$ python -q
>>> import numpy as np
>>> np.set_printoptions(suppress=True, linewidth=120)
>>> m1 = np.loadtxt("dump.csv", delimiter=",")
>>> print(m1.round(1))
[[0.5 0.4 0.1]
 [0.1 0.5 0.3]
 [0.4 0.2 0.4]]
>>> A2 = np.linalg.inv(m1)
>>> print(np.round(np.linalg.inv(A2), 1))
[[0.5 0.4 0.1]
 [0.1 0.5 0.3]
 [0.4 0.2 0.4]]
>>> print(np.allclose(A2, m1.T))
False
>>> print(np.round(np.linalg.det(m1) * np.linalg.det(A2), 1))
1.0
>>> print(round(np.einsum("ii->", m1), 1))
1.4
>>> print(np.round(np.poly(m1), 1))
[ 1.  -1.4  0.5 -0.1]
>>> E = np.load("mat.npy")
>>> print(E)
[[0 0 0 1 0]
 [0 0 0 0 1]
 [0 0 0 1 0]
 [1 0 1 0 0]
 [0 1 0 0 0]]
>>> print(round(np.linalg.det(E), 1))
0.0
>>> print(np.flatnonzero(np.linalg.matrix_power((E != 0) + (E.T != 0) + np.eye(5), 5)[2]))
[0 2 3]
>>> print((np.linalg.matrix_power((E != 0) + (E.T != 0) + np.eye(5), 5) > 0).astype(int))
[[1 0 1 1 0]
 [0 1 0 0 1]
 [1 0 1 1 0]
 [1 0 1 1 0]
 [0 1 0 0 1]]
>>> Uu, sig, Vt = np.linalg.svd(E)
>>> vecs = Vt[:(sig > 1e-8).sum()]
>>> rng = np.random.default_rng(1911)
>>> vec = E[3] + 3 * E[0] + rng.integers(2) * np.eye(5)[4]
>>> print(vec)
[1. 0. 1. 3. 0.]
>>> print(np.allclose(vecs.T @ vecs @ vec, vec))
True
>>> print(np.round(np.diag(vecs.T @ vecs), 1))
[0.5 1.  0.5 1.  1. ]
>>> arr = np.load("block17.npy")
>>> print(arr)
[[-2 -3  0  0  0  0]
 [-2  2  0  0  0  0]
 [ 0  1  0  0  0  0]
 [ 0  0 -2 -3  0  0]
 [ 0  0 -2  2  0  0]
 [ 0  0  0  1  0  0]
 [ 0  0  0  0 -2 -3]
 [ 0  0  0  0 -2  2]
 [ 0  0  0  0  0  1]]
>>> P = arr @ np.linalg.solve(arr.T @ arr, arr.T)
>>> print(np.round(np.linalg.eigvalsh(P), 1) + 0)
[0. 0. 0. 1. 1. 1. 1. 1. 1.]
>>> print(P.round(1) + 0)
[[ 1.   0.  -0.2  0.   0.   0.   0.   0.   0. ]
 [ 0.   1.   0.2  0.   0.   0.   0.   0.   0. ]
 [-0.2  0.2  0.1  0.   0.   0.   0.   0.   0. ]
 [ 0.   0.   0.   1.   0.  -0.2  0.   0.   0. ]
 [ 0.   0.   0.   0.   1.   0.2  0.   0.   0. ]
 [ 0.   0.   0.  -0.2  0.2  0.1  0.   0.   0. ]
 [ 0.   0.   0.   0.   0.   0.   1.   0.  -0.2]
 [ 0.   0.   0.   0.   0.   0.   0.   1.   0.2]
 [ 0.   0.   0.   0.   0.   0.  -0.2  0.2  0.1]]
>>> print(np.trace(P))
6.0
>>> print(np.round(np.diag(P), 1))
[1.  1.  0.1 1.  1.  0.1 1.  1.  0.1]
>>> print(np.linalg.matrix_rank(np.eye(9) - P))
3
>>> print(P @ arr[:, 2])
[ 0.  0.  0. -2. -2.  0.  0.  0.  0.]
>>> A2 = arr[0, 0] * arr[1:] - np.outer(arr[1:, 0], arr[0])
>>> print(A2)
[[  0 -10   0   0   0   0]
 [  0  -2   0   0   0   0]
 [  0   0   4   6   0   0]
 [  0   0   4  -4   0   0]
 [  0   0   0  -2   0   0]
 [  0   0   0   0   4   6]
 [  0   0   0   0   4  -4]
 [  0   0   0   0   0  -2]]
>>> print(arr[:, 0] / arr[0, 0])
[ 1.  1. -0. -0. -0. -0. -0. -0. -0.]
>>> A2 = np.c_[arr[:, :4] @ np.array([[-2, -2, -1, -1], [2, 0, -1, 1], [2, -2, -1, 2], [-2, 0, 0, 0]]), np.array([2, 0, 0, 1, 2, 1, 1, 2, 1])]
>>> print(A2)
[[-2  4  5 -1  2]
 [ 8  4  0  4  0]
 [ 2  0 -1  1  0]
 [ 2  4  2 -4  1]
 [-8  4  2 -4  2]
 [-2  0  0  0  1]
 [ 0  0  0  0  1]
 [ 0  0  0  0  2]
 [ 0  0  0  0  1]]
>>> print(np.linalg.matrix_rank(np.c_[arr, A2]))
7
>>> print(np.round(np.linalg.norm(A2 - arr @ np.linalg.lstsq(arr, A2)[0], axis=0), 1) + 0)
[0.  0.  0.  0.  1.2]
